% ipython --no-banner

In [1]: import numpy as np

In [2]: np.set_printoptions(suppress=True, linewidth=120)

In [3]: X = np.array([[2, 0, -1], [0, 0, 4], [0, 0, -3]])

In [4]: X
Out[4]: 
array([[ 2,  0, -1],
       [ 0,  0,  4],
       [ 0,  0, -3]])

In [5]: rk = np.linalg.matrix_rank(X)

In [6]: rk
Out[6]: np.int64(2)

In [7]: null = np.linalg.svd(X)[2][rk:].T

In [8]: null @ null.T
Out[8]: 
array([[0., 0., 0.],
       [0., 1., 0.],
       [0., 0., 0.]])

In [9]: X @ null
Out[9]: 
array([[0.],
       [0.],
       [0.]])

In [10]: null.shape
Out[10]: (3, 1)

In [11]: np.allclose(X @ null, 0)
Out[11]: True

In [12]: [int(np.linalg.matrix_rank(np.delete(X, i, axis=0))) for i in range(3)]
Out[12]: [1, 2, 2]

In [13]: [int(np.linalg.matrix_rank(X[:i])) for i in range(1, len(X) + 1)]
Out[13]: [1, 2, 2]

In [14]: r0, g = X[2], X[1]

In [15]: r0 @ r0
Out[15]: np.int64(9)

In [16]: r0 @ g
Out[16]: np.int64(-12)

In [17]: p = (r0 @ g) / (r0 @ r0) * r0

In [18]: np.outer(r0, g)
Out[18]: 
array([[  0,   0,   0],
       [  0,   0,   0],
       [  0,   0, -12]])

In [19]: round(float(np.linalg.norm(r0 + g) ** 2 + np.linalg.norm(r0 - g) ** 2), 2)
Out[19]: 50.0

In [20]: (g - p) @ r0
Out[20]: np.float64(0.0)

In [21]: np.linalg.matrix_rank(np.outer(r0, g))
Out[21]: np.int64(1)

In [22]: T = np.stack([X, -3 * X, X[::-1]])

In [23]: np.linalg.matrix_rank(T.reshape(3, -1))
Out[23]: np.int64(2)

In [24]: np.einsum("bij,cij->bc", T, T)
Out[24]: 
array([[ 30, -90,  22],
       [-90, 270, -66],
       [ 22, -66,  30]])

In [25]: T.shape
Out[25]: (3, 3, 3)

In [26]: T.sum(axis=0)
Out[26]: 
array([[-4,  0, -1],
       [ 0,  0, -4],
       [ 2,  0,  5]])

In [27]: (T @ X.T).shape
Out[27]: (3, 3, 3)

In [28]: Z = 3 * np.array([[1.3, 1.5, 1.1, -1.5],
    ...:     [-0.6, -0.2, -1.0, -1.1],
    ...:     [0.5, -0.4, 0.0, 1.0]])

In [29]: rng = np.random.default_rng(88)

In [30]: idx = rng.integers(0, 3, 23)

In [31]: arr = Z[idx] + rng.normal(size=(23, 4))

In [32]: arr.round(2)
Out[32]: 
array([[-2.36,  0.03, -1.05, -3.85],
       [ 4.45,  5.1 ,  4.04, -4.09],
       [ 2.43, -1.31, -0.09,  2.66],
       [ 2.66, -2.42, -0.45,  1.64],
       [ 0.69, -1.19,  0.87,  2.12],
       [ 2.92, -1.86,  0.84,  4.89],
       [ 1.28,  0.25, -0.08,  2.5 ],
       [ 1.27, -0.96, -0.55,  4.51],
       [-1.47,  0.79, -3.58, -4.2 ],
       [-1.55, -1.4 , -3.56, -2.02],
       [-1.29, -1.79, -1.44, -3.76],
       [ 5.04,  4.27,  3.02, -5.65],
       [ 1.6 , -1.04,  0.43,  3.84],
       [ 2.14,  3.79,  3.11, -2.79],
       [ 2.28, -1.5 ,  0.72,  2.04],
       [ 4.45,  5.42,  3.22, -4.3 ],
       [-1.89, -1.01, -2.77, -3.56],
       [ 3.  ,  4.31,  2.81, -4.15],
       [ 1.99, -2.6 ,  0.94,  4.11],
       [ 5.08,  4.76,  3.25, -3.63],
       [ 1.89, -0.35, -0.61,  3.76],
       [-1.44, -1.  , -0.11, -3.43],
       [ 3.9 ,  3.81,  3.51, -5.83]])

In [33]: M2 = np.c_[arr[:, :1] @ np.array([[9]]), np.array([0, 0, 4, 9, 6, 5, 6, 5, 0, 1, 3, 7, 1, 5, 6, 8, 6, 2, 4, 4, 7, 4, 7])]

In [34]: M2.round(2)
Out[34]: 
array([[-21.26,   0.  ],
       [ 40.07,   0.  ],
       [ 21.83,   4.  ],
       [ 23.93,   9.  ],
       [  6.18,   6.  ],
       [ 26.3 ,   5.  ],
       [ 11.5 ,   6.  ],
       [ 11.39,   5.  ],
       [-13.22,   0.  ],
       [-13.98,   1.  ],
       [-11.61,   3.  ],
       [ 45.32,   7.  ],
       [ 14.38,   1.  ],
       [ 19.3 ,   5.  ],
       [ 20.55,   6.  ],
       [ 40.04,   8.  ],
       [-16.97,   6.  ],
       [ 27.02,   2.  ],
       [ 17.88,   4.  ],
       [ 45.68,   4.  ],
       [ 17.02,   7.  ],
       [-12.99,   4.  ],
       [ 35.09,   7.  ]])

In [35]: np.round(np.linalg.norm(np.linalg.qr(arr)[0].T @ M2, axis=0) ** 2 / ((M2 ** 2).sum(axis=0) + 1e-12), 2)
Out[35]: array([1.  , 0.68])

In [36]: np.linalg.matrix_rank(M2)
Out[36]: np.int64(2)
